In [1]: import numpy as np

In [2]: from numpy import linalg as LA

In [3]: np.set_printoptions(precision=1, suppress=True, linewidth=200)

In [4]: rnd = lambda a: np.round(a, 1) + 0

In [5]: feats = np.array([[2, 3, 2, 2], [2, 3, 3, 1], [3, 0, 0, 1]])

In [6]: C2 = feats.T @ feats

In [7]: np.allclose(C2, C2.T)
Out[7]: True

In [8]: (feats @ feats.T).shape
Out[8]: (3, 3)

In [9]: rnd(LA.svd(feats, compute_uv=False) ** 2)
Out[9]: array([46.1,  7. ,  0.8])

In [10]: LA.matrix_rank(C2)
Out[10]: np.int64(3)

In [11]: np.trace(C2), (feats ** 2).sum()
Out[11]: (np.int64(54), np.int64(54))

In [12]: left, sigma, VT = LA.svd(feats, full_matrices=False)

In [13]: rnd(np.cumsum(sigma ** 2) / np.sum(sigma ** 2))
Out[13]: array([0.9, 1. , 1. ])

In [14]: rnd(VT @ VT.T)
Out[14]: 
array([[1., 0., 0.],
       [0., 1., 0.],
       [0., 0., 1.]])

In [15]: rnd(sigma)
Out[15]: array([6.8, 2.7, 0.9])

In [16]: np.abs(left[:, 0]).round(6).argmax()
Out[16]: np.int64(1)

In [17]: A = np.load("w.npy")

In [18]: A
Out[18]: 
array([[  2. ,  22.4, -15.2,  22.1],
       [-16.5,  -8.2,   8. ,  -7.6],
       [ 10.3,  14.3, -11. ,  14. ]])

In [19]: LA.cond(A) > 100
Out[19]: np.True_

In [20]: [round(float(x), 1) for x in LA.svd(A, compute_uv=False)[:3]]
Out[20]: [45.7, 14.9, 0.1]

In [21]: rnd(A.mean(axis=0))
Out[21]: array([-1.4,  9.5, -6.1,  9.5])

In [22]: rnd(np.diff(A, axis=0))
Out[22]: 
array([[-18.5, -30.6,  23.2, -29.7],
       [ 26.8,  22.5, -19. ,  21.6]])

In [23]: rnd(A.sum(axis=0))
Out[23]: array([ -4.2,  28.5, -18.2,  28.5])

In [24]: rnd(LA.svd(A, compute_uv=False))
Out[24]: array([45.7, 14.9,  0.1])

In [25]: rnd(A.sum(axis=1))
Out[25]: array([ 31.3, -24.3,  27.6])

In [26]: np.abs(A).max()
Out[26]: np.float64(22.4)

In [27]: A.reshape(-1, 2)
Out[27]: 
array([[  2. ,  22.4],
       [-15.2,  22.1],
       [-16.5,  -8.2],
       [  8. ,  -7.6],
       [ 10.3,  14.3],
       [-11. ,  14. ]])

In [28]: T = A.reshape(3, 2, -1)

In [29]: np.swapaxes(T, 1, 2)[2]
Out[29]: 
array([[ 10.3, -11. ],
       [ 14.3,  14. ]])

In [30]: rnd(np.einsum("ihd,ihd->ih", T, T))
Out[30]: 
array([[505.8, 719.4],
       [339.5, 121.8],
       [310.6, 317. ]])

In [31]: r0 = np.array([3, 0, -1])

In [32]: rnd(np.polyval(r0, A[1]))
Out[32]: array([815.8, 200.7, 191. , 172.3])

In [33]: rnd(np.convolve(A[1], r0))
Out[33]: array([-49.5, -24.6,  40.5, -14.6,  -8. ,   7.6])

In [34]: rnd(np.cross(A[1, :3], A[2, :3]))
Out[34]: array([ -24.2,  -99.1, -151.5])

In [35]: rnd(np.correlate(A[1], A[2], "full"))
Out[35]: array([-231. ,   66.7,  -33.8, -481.6,  113.5,  -26.3,  -78.3])

In [36]: rnd(np.array([np.convolve(row, r0, "same") for row in A]))
Out[36]: 
array([[ 67.2, -47.6,  43.9,  15.2],
       [-24.6,  40.5, -14.6,  -8. ],
       [ 42.9, -43.3,  27.7,  11. ]])

In [37]: W0 = np.array([[1, 1, 1, 2], [0, 3, 3, 0], [1, 0, 0, 2], [0, 1, 2, 1]])

In [38]: W0[-1] = W0[0] + 5 * W0[1]

In [39]: W0
Out[39]: 
array([[ 1,  1,  1,  2],
       [ 0,  3,  3,  0],
       [ 1,  0,  0,  2],
       [ 1, 16, 16,  2]])

In [40]: # columns 1 and 2 are equal

In [41]: r0, g = W0[2], W0[3]

In [42]: r0 @ r0
Out[42]: np.int64(5)

In [43]: r0 @ g
Out[43]: np.int64(5)

In [44]: p = (r0 @ g) / (r0 @ r0) * r0

In [45]: (g - p) @ r0
Out[45]: np.float64(0.0)

In [46]: p
Out[46]: array([1., 0., 0., 2.])

In [47]: LA.matrix_rank(np.outer(r0, g))
Out[47]: np.int64(1)

In [48]: left, sigma, VT = LA.svd(W0)

In [49]: np.argmax(sigma[:-1] / (sigma[1:] + 1e-6)) + 1
Out[49]: np.int64(2)

In [50]: rnd(sigma)
Out[50]: array([23.2,  3.1,  0. ,  0. ])

In [51]: M2 = left[:, :2] @ np.diag(sigma[:2]) @ VT[:2]

In [52]: rnd(M2)
Out[52]: 
array([[ 1.,  1.,  1.,  2.],
       [ 0.,  3.,  3.,  0.],
       [ 1.,  0.,  0.,  2.],
       [ 1., 16., 16.,  2.]])

In [53]: rnd(LA.norm(W0 - M2, 2)), rnd(sigma[2])
Out[53]: (np.float64(0.0), np.float64(0.0))

In [54]: LA.matrix_rank(W0, rtol=0.05)
Out[54]: np.int64(2)

In [55]: rnd(np.abs(W0 - M2).max())
Out[55]: np.float64(0.0)

In [56]: LA.cond(W0) > 100
Out[56]: np.True_

In [57]: (W0 + W0.T) / 2
Out[57]: 
array([[1. , 0.5, 1. , 1.5],
       [0.5, 3. , 1.5, 8. ],
       [1. , 1.5, 0. , 9. ],
       [1.5, 8. , 9. , 2. ]])

In [58]: rnd(np.abs(LA.eigvals(W0)).max())
Out[58]: np.float64(8.7)

In [59]: np.trace(W0)
Out[59]: np.int64(6)

In [60]: np.allclose(W0 @ W0.T, W0.T @ W0)
Out[60]: False

In [61]: rnd(np.sort(np.abs(LA.eigvals(W0))))
Out[61]: array([0. , 0. , 2.7, 8.7])

In [62]: (W0 - W0.T) / 2
Out[62]: 
array([[ 0. ,  0.5,  0. ,  0.5],
       [-0.5,  0. ,  1.5, -8. ],
       [ 0. , -1.5,  0. , -7. ],
       [-0.5,  8. ,  7. ,  0. ]])

In [63]: np.allclose(W0, W0.T)
Out[63]: False

In [64]: M = np.load("data.npy")

In [65]: M
Out[65]: 
array([[0, 0, 0],
       [0, 0, 0],
       [1, 1, 3],
       [0, 0, 0],
       [0, 2, 3],
       [2, 3, 2],
       [0, 0, 0],
       [0, 0, 0],
       [0, 0, 0],
       [0, 2, 3],
       [0, 2, 3]])

In [66]: theta = np.radians(90)

In [67]: R = np.eye(3)

In [68]: R[0, 0] = R[2, 2] = np.cos(theta)

In [69]: R[0, 2], R[2, 0] = -np.sin(theta), np.sin(theta)

In [70]: rnd(R)
Out[70]: 
array([[ 0.,  0., -1.],
       [ 0.,  1.,  0.],
       [ 1.,  0.,  0.]])

In [71]: M2 = M @ R.T

In [72]: rnd(M2)
Out[72]: 
array([[ 0.,  0.,  0.],
       [ 0.,  0.,  0.],
       [-3.,  1.,  1.],
       [ 0.,  0.,  0.],
       [-3.,  2.,  0.],
       [-2.,  3.,  2.],
       [ 0.,  0.,  0.],
       [ 0.,  0.,  0.],
       [ 0.,  0.,  0.],
       [-3.,  2.,  0.],
       [-3.,  2.,  0.]])

In [73]: np.abs(M2 - M).max(axis=0)
Out[73]: array([4., 0., 3.])

In [74]: np.allclose(LA.norm(M, axis=1), LA.norm(M2, axis=1))
Out[74]: True

In [75]: np.allclose(M @ M.T, M2 @ M2.T)
Out[75]: True

In [76]: T = np.stack([M, -3 * M, M[::-1]])

In [77]: rnd(LA.norm(T, axis=(1, 2)))
Out[77]: array([ 8.2, 24.6,  8.2])

In [78]: np.einsum("bij,cij->bc", T, T)
Out[78]: 
array([[  67, -201,   17],
       [-201,  603,  -51],
       [  17,  -51,   67]])

In [79]: T.sum(axis=0)
Out[79]: 
array([[ 0,  2,  3],
       [ 0,  2,  3],
       [-2, -2, -6],
       [ 0,  0,  0],
       [ 0, -4, -6],
       [-2, -3, -2],
       [ 0,  2,  3],
       [ 0,  0,  0],
       [ 1,  1,  3],
       [ 0, -4, -6],
       [ 0, -4, -6]])

In [80]: proj = M @ LA.solve(M.T @ M, M.T)

In [81]: rnd(proj)
Out[81]: 
array([[0. , 0. , 0. , 0. , 0. , 0. , 0. , 0. , 0. , 0. , 0. ],
       [0. , 0. , 0. , 0. , 0. , 0. , 0. , 0. , 0. , 0. , 0. ],
       [0. , 0. , 1. , 0. , 0. , 0. , 0. , 0. , 0. , 0. , 0. ],
       [0. , 0. , 0. , 0. , 0. , 0. , 0. , 0. , 0. , 0. , 0. ],
       [0. , 0. , 0. , 0. , 0.3, 0. , 0. , 0. , 0. , 0.3, 0.3],
       [0. , 0. , 0. , 0. , 0. , 1. , 0. , 0. , 0. , 0. , 0. ],
       [0. , 0. , 0. , 0. , 0. , 0. , 0. , 0. , 0. , 0. , 0. ],
       [0. , 0. , 0. , 0. , 0. , 0. , 0. , 0. , 0. , 0. , 0. ],
       [0. , 0. , 0. , 0. , 0. , 0. , 0. , 0. , 0. , 0. , 0. ],
       [0. , 0. , 0. , 0. , 0.3, 0. , 0. , 0. , 0. , 0.3, 0.3],
       [0. , 0. , 0. , 0. , 0.3, 0. , 0. , 0. , 0. , 0.3, 0.3]])

In [82]: np.allclose(proj @ proj, proj)
Out[82]: True

In [83]: rnd(proj @ M[:, 0])
Out[83]: array([0., 0., 1., 0., 0., 2., 0., 0., 0., 0., 0.])

In [84]: cen = M - M.mean(axis=0)

In [85]: V = LA.svd(cen)[2][:1]

In [86]: M2 = cen - cen @ V.T @ V

In [87]: rnd(LA.norm(M2) / LA.norm(cen))
Out[87]: np.float64(0.4)

In [88]: rnd((cen @ V.T).std(axis=0))
Out[88]: array([1.7])

In [89]: K = np.load("run13.npy")

In [90]: K
Out[90]: 
array([[-1.4, -0.1, -0.7],
       [ 0. , -0.9, -0.5],
       [-0.7,  1. ,  0.2]])

In [91]: rng = np.random.default_rng(9344)

In [92]: labels = rng.permutation(3)

In [93]: M2 = K[:, labels] * rng.choice([-1, 1], 3)

In [94]: M2
Out[94]: 
array([[-1.4,  0.7,  0.1],
       [ 0. ,  0.5,  0.9],
       [-0.7, -0.2, -1. ]])

In [95]: left, _, VT = LA.svd(K.T @ M2)

In [96]: labels
Out[96]: array([0, 2, 1])

In [97]: F = np.diag(np.array([2, -2, -2, 2]))

In [98]: F
Out[98]: 
array([[ 2,  0,  0,  0],
       [ 0, -2,  0,  0],
       [ 0,  0, -2,  0],
       [ 0,  0,  0,  2]])

In [99]: vals, V = LA.eigh(F)

In [100]: V @ np.diag(vals) @ V.T
Out[100]: 
array([[ 2.,  0.,  0.,  0.],
       [ 0., -2.,  0.,  0.],
       [ 0.,  0., -2.,  0.],
       [ 0.,  0.,  0.,  2.]])

In [101]: vals.sum(), np.trace(F)
Out[101]: (np.float64(0.0), np.int64(0))

In [102]: np.unique(vals.round(6) + 0, return_counts=True)[1]
Out[102]: array([2, 2])

In [103]: (vals > 1e-8).sum(), (vals < -1e-8).sum()
Out[103]: (np.int64(2), np.int64(2))

In [104]: V.T @ F @ V
Out[104]: 
array([[-2.,  0.,  0.,  0.],
       [ 0., -2.,  0.,  0.],
       [ 0.,  0.,  2.,  0.],
       [ 0.,  0.,  0.,  2.]])

In [105]: vals, V = LA.eigh(F)

In [106]: x0 = np.array([0, -3, -2, -5])

In [107]: rnd(x0 @ F @ x0 / (x0 @ x0)), vals[0], vals[-1]
Out[107]: (np.float64(0.6), np.float64(-2.0), np.float64(2.0))

In [108]: np.abs(F).sum(axis=1).max(), np.abs(vals).max()
Out[108]: (np.int64(2), np.float64(2.0))

In [109]: rnd(LA.eigvalsh(F[1:, 1:]))
Out[109]: array([-2., -2.,  2.])

In [110]: x0 @ F @ x0
Out[110]: np.int64(24)

In [111]: rnd(LA.eigvals(F).sum().real)
Out[111]: np.float64(0.0)

In [112]: rnd(LA.det(F.T))
Out[112]: np.float64(16.0)

In [113]: np.einsum("ij,ji->", F, F)
Out[113]: np.int64(16)

In [114]: np.poly(F)
Out[114]: array([ 1.,  0., -8.,  0., 16.])

In [115]: rnd(LA.det(F[::-1]))
Out[115]: np.float64(16.0)

In [116]: M2 = F[0, 0] * F[1:] - np.outer(F[1:, 0], F[0])

In [117]: M2
Out[117]: 
array([[ 0, -4,  0,  0],
       [ 0,  0, -4,  0],
       [ 0,  0,  0,  4]])

In [118]: np.flatnonzero(~M2.round(6).any(axis=1))
Out[118]: array([], dtype=int64)

In [119]: M2 = F + rng.integers(-2, 3, (4, 1)) @ rng.integers(-2, 3, (1, 4))

In [120]: M2
Out[120]: 
array([[ 3, -1,  0,  2],
       [ 1, -3,  0,  2],
       [ 0,  0, -2,  0],
       [-1,  1,  0,  0]])

In [121]: rnd(LA.svd(M2 - F, compute_uv=False))
Out[121]: array([4.2, 0. , 0. , 0. ])

In [122]: M2 - F
Out[122]: 
array([[ 1, -1,  0,  2],
       [ 1, -1,  0,  2],
       [ 0,  0,  0,  0],
       [-1,  1,  0, -2]])

In [123]: np.abs(M2 - F).sum(axis=1)
Out[123]: array([4, 4, 0, 4])
